% ipython --no-banner

In [1]: import numpy as np

In [2]: np.set_printoptions(suppress=True, linewidth=120)

In [3]: feats = np.load("test0.npy")

In [4]: feats
Out[4]: 
array([[ 1,  0,  0,  0,  0,  0,  0,  0,  0,  0,  0],
       [-4,  1,  0,  0,  0,  0,  0,  0,  0,  0,  0],
       [-5,  4,  1,  0,  0,  0,  0,  0,  0,  0,  0],
       [ 0,  2, -2,  1,  0,  0,  0,  0,  0,  0,  0],
       [-5,  4,  5, -5,  1,  0,  0,  0,  0,  0,  0],
       [-3,  5,  4, -5,  3,  1,  0,  0,  0,  0,  0],
       [-4,  3, -3, -3,  4, -1,  1,  0,  0,  0,  0],
       [ 1, -4, -2, -3,  2,  4, -1,  1,  0,  0,  0],
       [ 4, -1, -2,  4, -4,  0,  0,  4,  1,  0,  0],
       [ 0,  0, -5, -5,  1,  5, -3, -3, -3,  1,  0],
       [-2,  0,  1, -5, -1, -2,  5, -4,  5, -3,  1]])

In [5]: # triangular, det is the product of the diagonal

In [6]: [round(float(x), 1) for x in np.linalg.svd(feats, compute_uv=False)[:3]]
Out[6]: [17.3, 12.2, 9.5]

In [7]: np.linalg.cond(feats) > 100
Out[7]: np.True_

In [8]: np.linalg.matrix_rank(feats, rtol=0.1)
Out[8]: np.int64(7)

In [9]: np.argsort(-np.linalg.norm(feats, axis=0).round(6), kind="stable")[:3]
Out[9]: array([3, 0, 2])

In [10]: x0 = np.array([0, 1, 1, 2, 1, 3, 1, 0, 3, 3, 0])

In [11]: h1 = np.maximum(feats @ x0, 0)

In [12]: feats.T @ h1
Out[12]: array([-27,  42,  11, -10,   1,   9,  -1,  17,   4,   0,   0])

In [13]: h1
Out[13]: array([0, 1, 5, 2, 0, 5, 0, 1, 4, 0, 0])

In [14]: feats * (h1 > 1e-9)[:, None]
Out[14]: 
array([[ 0,  0,  0,  0,  0,  0,  0,  0,  0,  0,  0],
       [-4,  1,  0,  0,  0,  0,  0,  0,  0,  0,  0],
       [-5,  4,  1,  0,  0,  0,  0,  0,  0,  0,  0],
       [ 0,  2, -2,  1,  0,  0,  0,  0,  0,  0,  0],
       [ 0,  0,  0,  0,  0,  0,  0,  0,  0,  0,  0],
       [-3,  5,  4, -5,  3,  1,  0,  0,  0,  0,  0],
       [ 0,  0,  0,  0,  0,  0,  0,  0,  0,  0,  0],
       [ 1, -4, -2, -3,  2,  4, -1,  1,  0,  0,  0],
       [ 4, -1, -2,  4, -4,  0,  0,  4,  1,  0,  0],
       [ 0,  0,  0,  0,  0,  0,  0,  0,  0,  0,  0],
       [ 0,  0,  0,  0,  0,  0,  0,  0,  0,  0,  0]])

In [15]: np.maximum(feats @ (3 * x0), 0)
Out[15]: array([ 0,  3, 15,  6,  0, 15,  0,  3, 12,  0,  0])

In [16]: np.flatnonzero(h1 > 1e-9)
Out[16]: array([1, 2, 3, 5, 7, 8])

In [17]: other = np.array([[3, 3, 0],
    ...:     [3, 2, 1],
    ...:     [2, 0, 0],
    ...:     [0, 0, 2],
    ...:     [2, 1, 3],
    ...:     [3, 0, 2],
    ...:     [0, 3, 1],
    ...:     [2, 1, 3],
    ...:     [0, 2, 1],
    ...:     [1, 1, 3],
    ...:     [3, 1, 1]])

In [18]: np.linalg.matrix_rank(feats @ other)
Out[18]: np.int64(3)

In [19]: np.einsum("ik,kj->ij", feats, other)
Out[19]: 
array([[  3,   3,   0],
       [ -9, -10,   1],
       [ -1,  -7,   4],
       [  2,   4,   4],
       [  9,  -6,  -3],
       [ 23,   4,   6],
       [ -4,   1,   8],
       [  5,  -5,   6],
       [  5,  12,   8],
       [  2, -16,  -9],
       [-20,  12, -27]])

In [20]: np.einsum("ij,ij->i", feats, feats)
Out[20]: array([  1,  17,  42,   9,  92,  85,  61,  52,  70, 104, 111])

In [21]: np.einsum("ij->j", feats)
Out[21]: array([-17,  14,  -3, -21,   6,   7,   2,  -2,   3,  -2,   1])

In [22]: f = np.array([3, 1, 1, 0, 0, 3, 1])

In [23]: rng = np.random.default_rng(79)

In [24]: A = np.outer(rng.normal(size=28), f) + 0.1 * rng.normal(size=(28, 7))

In [25]: A.round(1) + 0
Out[25]: 
array([[ 1.8,  0.7,  0.6,  0. ,  0. ,  1.9,  0.7],
       [-2.2, -0.8, -0.7, -0.1,  0.1, -2.4, -0.6],
       [ 1.3,  0.4,  0.4,  0. , -0.2,  1.4,  0.6],
       [-1.5, -0.5, -0.6,  0. ,  0.1, -1.4, -0.5],
       [ 4.1,  1.2,  1.4,  0. ,  0. ,  3.9,  1.2],
       [ 0.2,  0. , -0.1,  0. , -0.1,  0.1,  0. ],
       [-5.5, -1.7, -1.7,  0. ,  0.1, -5.6, -1.8],
       [ 1.7,  0.8,  0.5,  0. ,  0.2,  1.7,  0.7],
       [-1.8, -0.6, -0.7,  0. ,  0.1, -1.8, -0.7],
       [ 1.8,  0.7,  0.7,  0. ,  0.1,  1.9,  0.7],
       [ 1.5,  0.6,  0.4,  0. ,  0. ,  1.6,  0.6],
       [-1.4, -0.3, -0.6, -0.2,  0. , -1.2, -0.4],
       [ 2.2,  0.6,  0.6, -0.1,  0. ,  2.2,  0.8],
       [ 0.1, -0.1,  0. , -0.1,  0. , -0.1,  0.1],
       [ 2.6,  0.9,  0.7,  0. , -0.2,  2.5,  0.9],
       [ 0.8,  0.2,  0.5,  0. ,  0.1,  0.9,  0.2],
       [-5.4, -1.9, -1.8,  0.1, -0.3, -5.5, -1.9],
       [-0.1,  0. ,  0. ,  0.1,  0.1,  0.2,  0.1],
       [-1.2, -0.5, -0.3, -0.1,  0. , -1.2, -0.6],
       [-0.6, -0.3, -0.3, -0.1,  0.3, -1. , -0.3],
       [ 1.7,  0.7,  0.7,  0. ,  0. ,  1.8,  0.6],
       [-2.4, -0.7, -0.7,  0.1,  0.1, -2.3, -0.8],
       [ 5.5,  1.8,  1.7,  0.1,  0.1,  5.4,  1.8],
       [-5.4, -1.7, -1.7,  0.1, -0.1, -5.2, -1.9],
       [-5.4, -1.7, -1.9,  0.1,  0. , -5.5, -1.8],
       [-0.3,  0. , -0.1,  0. ,  0. , -0.2,  0. ],
       [ 5.1,  1.7,  1.7,  0.2,  0. ,  5. ,  1.7],
       [ 0.5,  0.3,  0.1, -0.2,  0. ,  0.9,  0.2]])

In [26]: other = np.c_[A[:, :3] @ np.array([[2, 5, 0], [0, 1, 0], [2, 4, 5]]), np.array([-3, -1, -1, -1, 3, 1, 3, 1, -3, 1, 1, 3, 0, 1, -2, 3, 2, -1, 3, -2, -3, -1, 1, -1, 1, -3, 1, -3])]

In [27]: other.round(1) + 0
Out[27]: 
array([[  4.9,  12.3,   3.2,  -3. ],
       [ -5.7, -14.4,  -3.3,  -1. ],
       [  3.5,   8.6,   2.2,  -1. ],
       [ -4.1, -10.1,  -2.8,  -1. ],
       [ 10.9,  27. ,   6.9,   3. ],
       [  0.2,   0.5,  -0.4,   1. ],
       [-14.5, -36.3,  -8.5,   3. ],
       [  4.5,  11.5,   2.7,   1. ],
       [ -5. , -12.3,  -3.5,  -3. ],
       [  5. ,  12.6,   3.4,   1. ],
       [  3.8,   9.7,   2. ,   1. ],
       [ -4. ,  -9.6,  -3.1,   3. ],
       [  5.6,  14.1,   3.1,   0. ],
       [  0.3,   0.6,   0. ,   1. ],
       [  6.6,  16.8,   3.6,  -2. ],
       [  2.6,   6.1,   2.4,   3. ],
       [-14.4, -36.1,  -9.2,   2. ],
       [ -0.1,  -0.2,   0.2,  -1. ],
       [ -3.1,  -8. ,  -1.7,   3. ],
       [ -1.6,  -4.2,  -1.3,  -2. ],
       [  4.7,  11.8,   3.4,  -3. ],
       [ -6.1, -15.3,  -3.4,  -1. ],
       [ 14.4,  36.1,   8.6,   1. ],
       [-14.2, -35.4,  -8.5,  -1. ],
       [-14.7, -36.5,  -9.6,   1. ],
       [ -0.8,  -1.8,  -0.3,  -3. ],
       [ 13.6,  34.1,   8.5,   1. ],
       [  1.2,   3.3,   0.5,  -3. ]])

In [28]: np.round(np.linalg.norm(np.linalg.qr(A)[0].T @ other, axis=0) ** 2 / ((other ** 2).sum(axis=0) + 1e-12), 1)
Out[28]: array([1. , 1. , 1. , 0.1])

In [29]: np.linalg.matrix_rank(np.c_[A, other])
Out[29]: np.int64(8)

In [30]: Q, vecs = np.linalg.qr(A[:, :5])[0], np.linalg.qr(A[:, 5:])[0]

In [31]: s = np.linalg.svd(Q.T @ vecs, compute_uv=False)

In [32]: np.round(np.linalg.norm(Q @ Q.T - vecs @ vecs.T, 2), 1)
Out[32]: np.float64(1.0)

In [33]: (s > 0.9).sum()
Out[33]: np.int64(1)

In [34]: np.round(np.degrees(np.arccos(s.clip(0, 1))), 1)
Out[34]: array([ 2.1, 71.3])

In [35]: s.round(1)
Out[35]: array([1. , 0.3])

In [36]: W2 = A[[27, 14]].astype(float)

In [37]: for _ in range(3):
    ...:     labels = np.linalg.norm(A[:, None] - W2, axis=-1).argmin(axis=1)
    ...:     W2 = np.array([A[labels == j].mean(axis=0) for j in range(2)])
    ...: 

In [38]: labels
Out[38]: array([1, 0, 1, 0, 1, 0, 0, 1, 0, 1, 1, 0, 1, 0, 1, 1, 0, 0, 0, 0, 1, 0, 1, 0, 0, 0, 1, 1])

In [39]: np.bincount(labels)
Out[39]: array([15, 13])

In [40]: np.abs(W2[1] - W2[0]).argmax()
Out[40]: np.int64(5)

In [41]: np.round(W2[1] - W2[0], 1) + 0
Out[41]: array([4.5, 1.5, 1.5, 0. , 0. , 4.6, 1.6])

In [42]: other = np.array([[1, 7, -9],
    ...:     [8, 2, -4],
    ...:     [5, 5, 4],
    ...:     [8, -2, 1],
    ...:     [0, -6, -2],
    ...:     [-6, -9, 9],
    ...:     [5, -7, -2]])

In [43]: np.round(np.einsum("ij->j", A), 1)
Out[43]: array([-2.2, -0.2, -1. , -0.5,  0.3, -2.1, -0.7])

In [44]: np.round(other.T @ A.T, 1) + 0
Out[44]: 
array([[  2.1,  -1.2,   1. ,  -2.4,   3.5,  -1.4,  -4.2,   4.4,  -3. ,   2.8,   2. ,  -2.9,  -0.2,  -0.2,   2.2,
          0.9,  -5.5,   0. ,  -4.1,  -1.1,   2.9,  -1.6,   5.6,  -4.7,  -3.8,   0.8,   7.2,  -2.5],
       [ -5.2,   5.3,  -3.6,   1.9,  -5.6,   1.1,  11.8,  -5.1,   3.8,  -4.7,  -4.1,   1.1,  -5.4,   1. ,  -4.2,
         -2.1,  14.1,  -3.3,   3.6,   4.3,  -3.7,   4.6, -11.7,  11.4,  10.6,  -0.6,  -9.1,  -4.1],
       [ -0.3,   0. ,   0.6,   1.1,  -3.4,  -0.9,   3.4,  -3.4,   0.6,  -1.2,  -1.5,   0.5,  -1.6,  -1.7,  -2.9,
          1.6,   3.3,   2.4,   2.3,  -3.9,  -0.4,   2.3,  -4.7,   5.3,   2.2,   0.4,  -4.4,   1.8]])

In [45]: np.linalg.matrix_rank(A @ other)
Out[45]: np.int64(3)

In [46]: np.round(A @ other, 1) + 0
Out[46]: 
array([[  2.1,  -5.2,  -0.3],
       [ -1.2,   5.3,   0. ],
       [  1. ,  -3.6,   0.6],
       [ -2.4,   1.9,   1.1],
       [  3.5,  -5.6,  -3.4],
       [ -1.4,   1.1,  -0.9],
       [ -4.2,  11.8,   3.4],
       [  4.4,  -5.1,  -3.4],
       [ -3. ,   3.8,   0.6],
       [  2.8,  -4.7,  -1.2],
       [  2. ,  -4.1,  -1.5],
       [ -2.9,   1.1,   0.5],
       [ -0.2,  -5.4,  -1.6],
       [ -0.2,   1. ,  -1.7],
       [  2.2,  -4.2,  -2.9],
       [  0.9,  -2.1,   1.6],
       [ -5.5,  14.1,   3.3],
       [  0. ,  -3.3,   2.4],
       [ -4.1,   3.6,   2.3],
       [ -1.1,   4.3,  -3.9],
       [  2.9,  -3.7,  -0.4],
       [ -1.6,   4.6,   2.3],
       [  5.6, -11.7,  -4.7],
       [ -4.7,  11.4,   5.3],
       [ -3.8,  10.6,   2.2],
       [  0.8,  -0.6,   0.4],
       [  7.2,  -9.1,  -4.4],
       [ -2.5,  -4.1,   1.8]])

In [47]: arr = np.load("run0.npy")

In [48]: arr
Out[48]: 
array([[-1., -2., -2.,  0.,  0., -2.,  0., -2., -2.],
       [-2., -1., -2.,  0.,  0., -2.,  0., -2., -2.],
       [-2., -2., -1.,  0.,  0., -2.,  0., -2., -2.],
       [ 0.,  0.,  0., -1., -2.,  0., -2.,  0.,  0.],
       [ 0.,  0.,  0., -2., -1.,  0., -2.,  0.,  0.],
       [-2., -2., -2.,  0.,  0., -1.,  0., -2., -2.],
       [ 0.,  0.,  0., -2., -2.,  0., -1.,  0.,  0.],
       [-2., -2., -2.,  0.,  0., -2.,  0., -1., -2.],
       [-2., -2., -2.,  0.,  0., -2.,  0., -2., -1.]])

In [49]: round(np.linalg.eigvalsh(arr).min(), 1)
Out[49]: np.float64(-11.0)

In [50]: np.all(np.linalg.eigvalsh(arr) > 0)
Out[50]: np.False_

In [51]: [round(float(np.linalg.det(arr[:i, :i])), 2) + 0 for i in range(1, 10)]
Out[51]: [-1.0, -3.0, -5.0, 5.0, 15.0, 21.0, 35.0, 45.0, 55.0]

In [52]: round(np.linalg.det(arr), 1)
Out[52]: np.float64(55.0)

In [53]: (np.linalg.matrix_power((arr != 0) + (arr.T != 0) + np.eye(9), 9) > 0).astype(int)
Out[53]: 
array([[1, 1, 1, 0, 0, 1, 0, 1, 1],
       [1, 1, 1, 0, 0, 1, 0, 1, 1],
       [1, 1, 1, 0, 0, 1, 0, 1, 1],
       [0, 0, 0, 1, 1, 0, 1, 0, 0],
       [0, 0, 0, 1, 1, 0, 1, 0, 0],
       [1, 1, 1, 0, 0, 1, 0, 1, 1],
       [0, 0, 0, 1, 1, 0, 1, 0, 0],
       [1, 1, 1, 0, 0, 1, 0, 1, 1],
       [1, 1, 1, 0, 0, 1, 0, 1, 1]])

In [54]: np.flatnonzero(np.linalg.matrix_power((arr != 0) + (arr.T != 0) + np.eye(9), 9)[2])
Out[54]: array([0, 1, 2, 5, 7, 8])

In [55]: (arr != 0).astype(int)
Out[55]: 
array([[1, 1, 1, 0, 0, 1, 0, 1, 1],
       [1, 1, 1, 0, 0, 1, 0, 1, 1],
       [1, 1, 1, 0, 0, 1, 0, 1, 1],
       [0, 0, 0, 1, 1, 0, 1, 0, 0],
       [0, 0, 0, 1, 1, 0, 1, 0, 0],
       [1, 1, 1, 0, 0, 1, 0, 1, 1],
       [0, 0, 0, 1, 1, 0, 1, 0, 0],
       [1, 1, 1, 0, 0, 1, 0, 1, 1],
       [1, 1, 1, 0, 0, 1, 0, 1, 1]])
